$ python3 -q
>>> import numpy as np
>>> np.set_printoptions(precision=1, suppress=True, linewidth=100)
>>> def rd(a):
...     return np.round(a, 1) + 0
... 
>>> feats = np.tril(np.array([[0, 0, 2, -4, -1],
...     [-3, -4, 4, 4, 5],
...     [-5, -1, 5, 2, 4],
...     [-1, 2, 0, -4, 1],
...     [-5, 2, 1, 4, -2]]), -1) + np.eye(5, dtype=int)
>>> print(feats)
[[ 1  0  0  0  0]
 [-3  1  0  0  0]
 [-5 -1  1  0  0]
 [-1  2  0  1  0]
 [-5  2  1  4  1]]
>>> # triangular
>>> r0 = np.array([-3, 0, -7, -1, -5])
>>> Y = feats + np.outer(r0, np.eye(5)[4])
>>> print(rd(np.linalg.det(Y) / np.linalg.det(feats)), rd(1 + np.linalg.solve(feats, r0)[4]))
-26.0 -26.0
>>> print(np.linalg.matrix_rank(Y - feats))
1
>>> rng = np.random.default_rng(366)
>>> lab = rng.permutation(5)
>>> Y = feats[:, lab] * rng.choice([-1, 1], 5)
>>> print(Y)
[[ 0  0  0  0 -1]
 [ 0  0  0  1  3]
 [ 0 -1  0 -1  5]
 [-1  0  0  2  1]
 [-4 -1  1  2  5]]
>>> Uu, _, Vt = np.linalg.svd(feats.T @ Y)
>>> print(rd(Uu @ Vt))
[[ 0.  0.  0.  0. -1.]
 [ 0.  0.  0.  1.  0.]
 [ 0. -1.  0.  0.  0.]
 [-1.  0.  0.  0.  0.]
 [ 0.  0.  1.  0.  0.]]
>>> r0 = np.array([-2, 2, 1, 0, -2, -2]) + 0.5
>>> data = np.eye(6) - 2 * np.outer(r0, r0) / (r0 @ r0)
>>> print(rd(data))
[[ 0.7  0.5  0.3  0.1 -0.3 -0.3]
 [ 0.5  0.2 -0.5 -0.2  0.5  0.5]
 [ 0.3 -0.5  0.7 -0.1  0.3  0.3]
 [ 0.1 -0.2 -0.1  1.   0.1  0.1]
 [-0.3  0.5  0.3  0.1  0.7 -0.3]
 [-0.3  0.5  0.3  0.1 -0.3  0.7]]
>>> # orthonormal columns
>>> r0, v = data[0], data[1]
>>> print(rd(r0 @ r0))
1.0
>>> p = (r0 @ v) / (r0 @ r0) * r0
>>> print(rd(np.linalg.norm(r0 + v) ** 2 + np.linalg.norm(r0 - v) ** 2))
4.0
>>> print(rd(np.outer(r0, v)))
[[ 0.3  0.1 -0.3 -0.1  0.3  0.3]
 [ 0.2  0.1 -0.2 -0.1  0.2  0.2]
 [ 0.1  0.1 -0.1  0.   0.1  0.1]
 [ 0.   0.   0.   0.   0.   0. ]
 [-0.1 -0.1  0.1  0.  -0.1 -0.1]
 [-0.1 -0.1  0.1  0.  -0.1 -0.1]]
>>> print(np.linalg.matrix_rank(np.outer(r0, v)))
1
>>> F = np.array([[6.0, 9.0, 0.0, 0.0, 0.0, 0.0],
...     [7.0, 0.0, 0.0, 0.0, 0.0, 0.0],
...     [0.0, 0.0, 1.0, 2.0, 0.0, -1.0],
...     [0.0, 0.0, 0.0, 1.0, 1.0, 0.0],
...     [0.0, 0.0, -1.0, 1.0, -1.0, 2.0],
...     [0.0, 0.0, 1.0, 2.0, -2.0, -2.0]])
>>> print(F)
[[ 6.  9.  0.  0.  0.  0.]
 [ 7.  0.  0.  0.  0.  0.]
 [ 0.  0.  1.  2.  0. -1.]
 [ 0.  0.  0.  1.  1.  0.]
 [ 0.  0. -1.  1. -1.  2.]
 [ 0.  0.  1.  2. -2. -2.]]
>>> # splits into 2 blocks
>>> print(np.flatnonzero(np.linalg.matrix_power((F != 0) + (F.T != 0) + np.eye(6), 6)[1]))
[0 1]
>>> print(rd(np.sort(np.linalg.eigvals(F).real)))
[-5.5 -1.5 -1.5  0.7  1.3 11.5]
>>> print(rd(np.linalg.det(F)))
-378.0
>>> print(F @ F)
[[99. 54.  0.  0.  0.  0.]
 [42. 63.  0.  0.  0.  0.]
 [ 0.  0.  0.  2.  4.  1.]
 [ 0.  0. -1.  2.  0.  2.]
 [ 0.  0.  2.  2. -2. -5.]
 [ 0.  0.  1. -2.  8. -1.]]
>>> print((np.linalg.matrix_power((F != 0) + (F.T != 0) + np.eye(6), 6) > 0).astype(int))
[[1 1 0 0 0 0]
 [1 1 0 0 0 0]
 [0 0 1 1 1 1]
 [0 0 1 1 1 1]
 [0 0 1 1 1 1]
 [0 0 1 1 1 1]]
